% python3 -q
>>> import numpy as np
>>> np.set_printoptions(precision=2, suppress=True, linewidth=100, legacy="1.25")
>>> def rd(a):
...     return np.round(a, 2) + 0
... 
>>> K = np.array([[2.3, 0.0, 1.0, 1.0],
...     [2.0, 1.3, -2.0, 0.0],
...     [-2.0, 2.0, 0.3, 0.0],
...     [2.0, 0.0, 1.0, 1.3]])
>>> u = np.array([8, 3])
>>> print(rd(np.convolve(K[3], u)))
[16.   6.   8.  13.4  3.9]
>>> np.polyval(u, K[3])
array([19. ,  3. , 11. , 13.4])
>>> u = np.array([1, 1, 1, 3])
>>> out = K + np.outer(u, np.eye(4)[2])
>>> rd(np.linalg.det(out) / np.linalg.det(K)), rd(1 + np.linalg.solve(K, u)[2])
(-0.88, -0.88)
>>> np.linalg.matrix_rank(out - K)
1
>>> np.linalg.matrix_rank(np.linalg.inv(out) - np.linalg.inv(K), tol=1e-8)
1
>>> out
array([[ 2.3,  0. ,  2. ,  1. ],
       [ 2. ,  1.3, -1. ,  0. ],
       [-2. ,  2. ,  1.3,  0. ],
       [ 2. ,  0. ,  4. ,  1.3]])
>>> x = np.array([2, 2, 2, 1])
>>> target = K @ x
>>> c, lr = np.zeros(4), 1 / np.linalg.norm(K, 2) ** 2
>>> for i in range(200):
...     c -= lr * K.T @ (K @ c - target)
...     if i % 50 == 0: print(i, round(np.linalg.norm(K @ c - target), 2))
... 
0 4.57
50 0.19
100 0.16
150 0.14
>>> rd(c)
array([1.87, 1.89, 1.79, 1.43])
>>> print(rd(np.linalg.cond(K)))
18.38
>>> rd(np.linalg.det(K))
6.33
>>> (K - K.T) / 2
array([[ 0. , -1. ,  1.5, -0.5],
       [ 1. ,  0. , -2. ,  0. ],
       [-1.5,  2. ,  0. , -0.5],
       [ 0.5,  0. ,  0.5,  0. ]])
>>> assert K == K.T
Traceback (most recent call last):
  File "<python-input-21>", line 1, in <module>
    assert K == K.T
           ^^^^^^^^
ValueError: The truth value of an array with more than one element is ambiguous. Use a.any() or a.all()
>>> print(np.allclose(K @ K.T, K.T @ K))
False
>>> rng = np.random.default_rng(4534)
>>> lab = rng.permutation(4)
>>> print(lab)
[3 0 1 2]
>>> out = K[lab][:, lab]
>>> np.diag(out)
array([1.3, 2.3, 1.3, 0.3])
>>> rd(np.trace(out))
5.2
>>> J = np.load("dump.npy")
>>> J
array([[-4.9, -3. ],
       [-5. , -2.9]])
>>> rd(np.linalg.det(J))
-0.79
>>> np.allclose(J, J.T)
False
>>> rd(np.trace(J))
-7.8
>>> (J + J.T) / 2
array([[-4.9, -4. ],
       [-4. , -2.9]])
>>> J.inv()
Traceback (most recent call last):
  File "<python-input-35>", line 1, in <module>
    J.inv()
    ^^^^^
AttributeError: 'numpy.ndarray' object has no attribute 'inv'
>>> rd(np.linalg.norm(J, "nuc"))
8.25
>>> rd(np.linalg.norm(J) ** 2 / np.linalg.norm(J, 2) ** 2)
1.0
>>> rd(np.linalg.norm(J, 1)), rd(np.linalg.norm(J, np.inf))
(9.9, 7.9)
>>> rd(np.linalg.norm(J, axis=1))
array([5.75, 5.78])
>>> print(rd(np.linalg.norm(J, axis=0)))
[7.   4.17]
>>> rd(np.linalg.norm(J[0] - J[1]))
0.14
>>> J[0] @ J[1]
33.2
>>> np.linalg.norm(J, axis=1).argmax()
1
